>>> import numpy as np
>>> import numpy.linalg as la
>>> np.set_printoptions(precision=2, suppress=True, linewidth=160)
>>> data = np.load("arr.npy")
>>> print(data)
[[ 0.6   0.1  -0.3   0.1  -0.4  -0.5  -1.69 -0.8   1.  ]
 [-0.6  -0.7   0.    1.   -0.8  -0.8  -2.76 -0.9   0.5 ]
 [-0.7  -1.9   1.8  -0.5  -3.    0.7   2.59 -0.4   0.  ]
 [ 0.7   1.3  -0.3   0.2  -1.5  -1.5  -5.79  0.8  -2.1 ]
 [ 0.    1.2   0.6   0.8   1.8  -0.5  -1.57  2.   -0.8 ]
 [ 0.   -1.1   0.6   1.1   0.1  -1.8  -7.02  1.2   0.5 ]
 [ 0.2  -0.3  -1.   -0.5   1.2   1.3   4.66  0.4   0.9 ]
 [ 0.4  -0.6  -0.6  -0.8  -0.1   0.4   1.42 -0.2   1.4 ]
 [ 0.4   0.4  -1.8   1.6  -0.2   1.3   5.54  0.1  -0.4 ]
 [-0.9   0.2   0.5  -0.9  -0.7  -0.1  -1.09  1.6  -0.7 ]
 [ 0.3   1.5  -0.1   0.    0.6  -0.6  -2.2   1.5   0.5 ]
 [ 0.4  -0.2  -1.   -0.6   0.2   0.6   2.65 -0.6   0.9 ]
 [ 0.1  -0.3   0.8   0.   -0.7  -1.   -4.11 -0.4   1.1 ]
 [-0.6  -0.3  -0.1  -0.4  -0.7  -0.8  -2.6  -1.2  -2.1 ]
 [-0.1  -0.9  -0.9   0.1   0.9  -0.7  -3.08 -0.7   1.9 ]
 [-0.7   0.7   1.2   0.   -0.1   0.    0.22  0.3  -0.3 ]
 [-0.8  -1.9  -0.9   0.1  -0.2  -0.5  -1.8   0.5  -0.2 ]
 [ 1.2   1.9   0.2  -0.6  -0.9   0.7   2.81  0.1  -0.3 ]
 [-1.    2.3   0.1   2.8   0.5  -0.7  -3.27 -0.3  -0.4 ]]
>>> proj = data @ la.solve(data.T @ data, data.T)
>>> print(np.round(la.eigvalsh(proj), 2) + 0)
[0. 0. 0. 0. 0. 0. 0. 0. 0. 0. 1. 1. 1. 1. 1. 1. 1. 1. 1.]
>>> print(np.round(proj @ data[:, 0], 2) + 0)
[ 0.6 -0.6 -0.7  0.7  0.   0.   0.2  0.4  0.4 -0.9  0.3  0.4  0.1 -0.6 -0.1 -0.7 -0.8  1.2 -1. ]
>>> print(round(float(np.trace(proj)), 2))
9.0
>>> D = la.norm(data[:, None] - data[None], axis=-1)
>>> print(np.unravel_index(D.round(6).argmax(), D.shape))
(np.int64(5), np.int64(8))
>>> x = np.array([2, 1, -1, 3, 0, 3, 2, -3, -2])
>>> rhs = data @ x
>>> print(np.round(la.pinv(data) @ data, 2) + 0)
[[1. 0. 0. 0. 0. 0. 0. 0. 0.]
 [0. 1. 0. 0. 0. 0. 0. 0. 0.]
 [0. 0. 1. 0. 0. 0. 0. 0. 0.]
 [0. 0. 0. 1. 0. 0. 0. 0. 0.]
 [0. 0. 0. 0. 1. 0. 0. 0. 0.]
 [0. 0. 0. 0. 0. 1. 0. 0. 0.]
 [0. 0. 0. 0. 0. 0. 1. 0. 0.]
 [0. 0. 0. 0. 0. 0. 0. 1. 0.]
 [0. 0. 0. 0. 0. 0. 0. 0. 1.]]
>>> print(np.round(la.solve(data.T @ data, data.T @ rhs), 2) + 0)
[ 2.  1. -1.  3.  0.  3.  2. -3. -2.]
>>> print(np.round(la.lstsq(data, rhs)[0], 2) + 0)
[ 2.  1. -1.  3.  0.  3.  2. -3. -2.]
>>> rng = np.random.default_rng(30258)
>>> rhs = rhs + 0.1 * rng.normal(size=19)
>>> print(rhs)
[ -2.56  -5.13   2.01 -10.7   -5.9  -22.39   9.78   0.28  23.35 -10.72  -9.46   6.84 -13.1   -2.35  -9.8   -1.81  -8.47  10.28   1.62]
>>> c, *_ = la.lstsq(data, rhs)
>>> print(round(float(la.norm(rhs - data @ c)), 2))
0.2
>>> print(c.round())
[ 2.  1. -1.  3. -0.  3.  2. -3. -2.]
>>> print(np.round(data.T @ (rhs - data @ c), 2) + 0)
[0. 0. 0. 0. 0. 0. 0. 0. 0.]
